$ python -q
>>> import numpy as np
>>> from numpy import linalg as LA
>>> np.set_printoptions(precision=1, suppress=True, linewidth=100, floatmode="fixed")
>>> E = np.loadtxt("run2.csv", delimiter=",")
>>> print(E)
[[ -1.0  -2.0   3.0   3.0   3.0  -3.0  -1.0   3.0   2.0   3.0]
 [  0.0  -2.0   4.0   3.0   5.0  -4.0   1.0   0.0   5.0   1.0]
 [  0.0   1.0   7.0   3.0   8.0  -7.0   4.0   0.0   5.0   0.0]
 [  0.0   3.0   4.0   1.0   7.0  -9.0   7.0   0.0   3.0  -1.0]
 [ -1.0   6.0   3.0  -1.0   4.0 -10.0   6.0  -1.0   4.0  -4.0]
 [  2.0   9.0   5.0  -2.0   6.0 -13.0   6.0  -3.0   3.0  -7.0]
 [  1.0   7.0   5.0  -3.0   5.0 -15.0   6.0  -4.0   4.0 -10.0]
 [ -1.0   9.0   2.0   0.0   8.0 -13.0   8.0  -2.0   7.0 -11.0]
 [  1.0  10.0   3.0  -1.0   8.0 -12.0   8.0  -1.0   8.0  -8.0]
 [ -2.0  11.0   1.0  -1.0   7.0  -9.0  10.0   2.0  11.0  -9.0]
 [ -2.0   9.0   4.0  -3.0   9.0 -10.0  12.0   1.0  11.0 -10.0]
 [ -1.0   7.0   2.0  -2.0  11.0 -10.0  12.0  -1.0  12.0 -12.0]
 [ -1.0  10.0  -1.0  -2.0   9.0 -11.0  10.0  -1.0  12.0 -11.0]
 [ -3.0  12.0  -3.0  -4.0   8.0 -14.0  12.0   1.0   9.0  -8.0]
 [ -2.0  12.0  -4.0  -4.0  10.0 -13.0  12.0   2.0  12.0  -8.0]
 [ -5.0  12.0  -7.0  -6.0   9.0 -13.0  10.0   0.0   9.0  -9.0]
 [ -5.0  12.0  -5.0  -4.0   9.0 -16.0  10.0   3.0   8.0  -9.0]
 [ -4.0  14.0  -8.0  -5.0  12.0 -19.0  12.0   6.0   8.0 -12.0]
 [ -4.0  11.0 -10.0  -6.0  13.0 -19.0  13.0   7.0   5.0 -12.0]
 [ -4.0  10.0 -13.0  -9.0  13.0 -17.0  10.0  10.0   7.0 -14.0]
 [ -1.0  10.0 -12.0  -8.0  10.0 -17.0  13.0  11.0   5.0 -16.0]
 [ -4.0   9.0 -11.0  -5.0  11.0 -16.0  13.0   8.0   4.0 -15.0]
 [ -5.0   7.0 -10.0  -6.0  12.0 -14.0  11.0   5.0   6.0 -15.0]
 [ -3.0   4.0  -8.0  -9.0  11.0 -12.0  14.0   7.0   9.0 -12.0]
 [ -1.0   3.0  -9.0  -8.0  14.0 -10.0  17.0   9.0  12.0 -10.0]
 [ -4.0   1.0  -8.0  -9.0  12.0  -9.0  20.0  12.0   9.0 -13.0]]
>>> D = LA.norm(E[:, None] - E[None], axis=-1)
>>> print(D.mean(axis=1).argmax())
0
>>> print((D + 1e9 * np.eye(26)).round(6).argmin(axis=1))
[ 1  0  3  2  3  6  5  8  7 10 11 10 11 14 13 16 13 18 17 20 21 22 21 24 23 24]
>>> print(np.unravel_index(D.round(6).argmax(), D.shape))
(np.int64(0), np.int64(20))
>>> print(D.shape)
(26, 26)
>>> print(D[:5, :5])
[[ 0.0  5.7 10.9 13.2 15.7]
 [ 5.7  0.0  6.8 10.1 13.1]
 [10.9  6.8  0.0  6.0 10.2]
 [13.2 10.1  6.0  0.0  6.1]
 [15.7 13.1 10.2  6.1  0.0]]
>>> print(np.flatnonzero(D[8] < D.mean() / 2))
[ 5  6  7  8  9 10 12]
>>> print(LA.matrix_rank(D ** 2))
12
>>> O, evecs = LA.qr(E[:, :9])[0], LA.qr(E[:, 9:])[0]
>>> s = LA.svd(O.T @ evecs, compute_uv=False)
>>> print(s)
[1.0]
>>> print(np.degrees(np.arccos(s.clip(0, 1))))
[12.1]
>>> B = np.c_[E[:, :9] @ np.array([[0, 4, 8, 4, 8, 0, 1, 0, 2],
...     [2, 6, 4, 7, 6, 4, 0, 6, 6],
...     [1, 0, 3, 2, 0, 1, 1, 7, 5],
...     [3, 8, 7, 0, 0, 1, 0, 5, 4],
...     [7, 4, 5, 3, 8, 4, 1, 4, 8],
...     [9, 4, 4, 8, 6, 1, 3, 9, 0],
...     [4, 0, 2, 2, 0, 2, 8, 8, 5],
...     [4, 7, 2, 5, 5, 2, 0, 5, 4],
...     [7, 9, 4, 9, 0, 5, 0, 9, 6]]), np.array([8, -9, -5, 0, 3, 5, 8, -4, -2, -8, -6, -7, 5, -3, -6, 0, 4, -8, -6, 5, 6, 9, 1, 3, 5, -4])]
>>> print(B)
[[ 24.0  47.0  29.0   4.0   1.0  21.0 -12.0  34.0  56.0   8.0]
 [ 47.0  61.0  56.0  24.0   4.0  42.0   5.0  68.0  95.0  -9.0]
 [ 62.0  79.0  86.0  42.0  28.0  72.0  26.0 116.0 167.0  -5.0]
 [ 30.0  45.0  56.0  19.0  20.0  65.0  40.0  81.0 151.0   0.0]
 [ -2.0  29.0  24.0  19.0  -5.0  62.0  24.0  57.0 127.0   3.0]
 [-25.0  24.0  49.0  19.0  25.0  71.0  22.0  46.0 159.0   5.0]
 [-54.0 -10.0  15.0 -14.0 -20.0  59.0  14.0  11.0 135.0   8.0]
 [ 32.0  79.0  62.0  52.0  22.0 104.0  34.0 100.0 200.0  -4.0]
 [ 52.0 105.0  88.0  91.0  55.0 116.0  40.0 131.0 221.0  -2.0]
 [113.0 155.0  91.0 149.0  62.0 142.0  59.0 204.0 243.0  -8.0]
 [115.0 124.0  86.0 138.0  55.0 144.0  77.0 213.0 260.0  -6.0]
 [125.0 127.0  97.0 129.0  57.0 144.0  78.0 199.0 258.0  -7.0]
 [ 97.0 133.0  82.0 126.0  53.0 140.0  54.0 163.0 235.0   5.0]
 [ 54.0  92.0  33.0  88.0  33.0 130.0  56.0 119.0 217.0  -3.0]
 [101.0 142.0  66.0 136.0  68.0 155.0  61.0 161.0 252.0  -6.0]
 [ 48.0  69.0  -6.0  74.0  26.0 123.0  38.0  73.0 179.0   0.0]
 [ 34.0  85.0   4.0  60.0  23.0 125.0  31.0  76.0 203.0   4.0]
 [ 46.0 114.0  17.0  76.0  64.0 148.0  39.0  78.0 244.0  -8.0]
 [ 29.0  72.0 -11.0  34.0  59.0 126.0  46.0  31.0 211.0  -6.0]
 [ 47.0  89.0 -29.0  64.0  80.0 128.0  25.0  16.0 187.0   5.0]
 [ 32.0  86.0 -10.0  62.0  85.0 116.0  50.0  27.0 185.0   6.0]
 [ 37.0  70.0 -15.0  32.0  54.0 110.0  52.0  32.0 180.0   9.0]
 [ 50.0  55.0 -24.0  34.0  39.0 108.0  43.0  31.0 165.0   1.0]
 [ 89.0  66.0 -10.0  81.0  51.0 118.0  76.0  87.0 182.0   3.0]
 [169.0 137.0  51.0 148.0 107.0 153.0 110.0 170.0 244.0   5.0]
 [161.0  95.0   9.0 120.0  76.0 135.0 133.0 173.0 220.0  -4.0]]
>>> print(np.round(LA.lstsq(E, B[:, 0])[0], 1) + 0)
[0.0 2.0 1.0 3.0 7.0 9.0 4.0 4.0 7.0 0.0]
>>> print(LA.norm(LA.qr(E)[0].T @ B, axis=0) ** 2 / ((B ** 2).sum(axis=0) + 1e-12))
[1.0 1.0 1.0 1.0 1.0 1.0 1.0 1.0 1.0 0.4]
>>> print(LA.matrix_rank(np.c_[E, B]))
11
